% ipython --no-banner

In [1]: import numpy as np

In [2]: from numpy import linalg as LA

In [3]: np.set_printoptions(precision=4, suppress=True, linewidth=100, legacy="1.25")

In [4]: rnd = lambda a: np.round(a, 4) + 0

In [5]: rng = np.random.default_rng(33)

In [6]: ang = np.sort(rng.uniform(-2, 2, 13))

In [7]: F = np.c_[ang, ang ** 2, ang ** 3] @ np.array([[3, 1, 2, 3, -3, 3, -3],
   ...:     [3, 1, 2, 1, 3, 3, -3],
   ...:     [-3, 3, -2, 0, -1, 1, 1]])

In [8]: print(rnd(F))
[[ 21.8794 -16.1016  14.5863  -2.159   20.9923  -1.5153 -10.182 ]
 [ 13.6824 -10.2865   9.1216  -2.2477  15.5487  -1.1649  -6.2588]
 [  5.7619  -4.8483   3.8413  -2.1549   9.5274  -1.007   -2.3774]
 [  3.3935  -3.2624   2.2624  -2.0308   7.3874  -1.      -1.1967]
 [  2.7995  -2.8663   1.8663  -1.9827   6.7978  -1.      -0.8997]
 [ -0.2011  -0.7828  -0.1341  -1.373    2.8221  -0.9168   0.559 ]
 [ -0.4895  -0.209   -0.3263  -0.6255   0.8402  -0.5353   0.5124]
 [  0.2049   0.0694   0.1366   0.1974  -0.1811   0.206   -0.2054]
 [  0.5904   0.2172   0.3936   0.5464  -0.4328   0.6108  -0.6006]
 [  0.9854   0.4107   0.6569   0.897   -0.6173   1.0676  -1.0265]
 [  1.3094   0.6156   0.8729   1.1915  -0.7318   1.4885  -1.3989]
 [  2.9961   5.3125   1.9974   4.1281  -1.       7.3098  -5.153 ]
 [ -0.1585  17.3473  -0.1057   7.562   -1.2529  17.2416  -8.5416]]

In [9]: W1 = np.array([[0, 1, 2, 1, -2],
   ...:     [1, -1, -1, -2, 0],
   ...:     [-2, 0, -1, 2, -2],
   ...:     [2, 2, 0, -1, -1],
   ...:     [2, 0, 0, -1, 0],
   ...:     [0, -1, -1, -1, -2],
   ...:     [-2, -2, 2, 1, -1]])

In [10]: coef = np.array([-2, 1, 0, 0, -1])

In [11]: hid = np.maximum(F @ W1 + coef, 0)

In [12]: print(LA.matrix_rank(hid))
5

In [13]: print((hid > 0).astype(int))
[[1 1 1 1 0]
 [1 1 1 1 0]
 [1 1 1 1 0]
 [1 1 1 1 0]
 [1 1 1 1 0]
 [0 0 1 1 1]
 [0 0 1 1 1]
 [0 1 0 0 0]
 [0 1 0 0 0]
 [0 1 0 0 0]
 [1 1 0 0 0]
 [1 1 0 0 0]
 [1 0 0 0 0]]

In [14]: print(rnd((hid > 0).mean(axis=0)))
[0.6154 0.7692 0.5385 0.5385 0.1538]

In [15]: cent = np.array([[-2, -2], [-1, 2], [0, 3], [2, -3], [-2, -2]])

In [16]: print(W1 @ cent)
[[ 5  9]
 [-5 -1]
 [12 -1]
 [-6  5]
 [-6 -1]
 [ 3  2]
 [10  5]]

In [17]: print(np.unique(F.round(6), axis=0).shape)
(13, 7)

In [18]: f, v = F[1], F[5]

In [19]: print(rnd(f @ f))
663.5699

In [20]: p = (f @ v) / (f @ f) * f

In [21]: print(rnd(v - p))
[-1.2035 -0.0292 -0.8023 -1.2083  1.683  -0.8315  1.0175]

In [22]: print(rnd(p))
[ 1.0024 -0.7536  0.6682 -0.1647  1.1391 -0.0853 -0.4585]

In [23]: print(LA.matrix_rank(np.outer(f, v)))
1
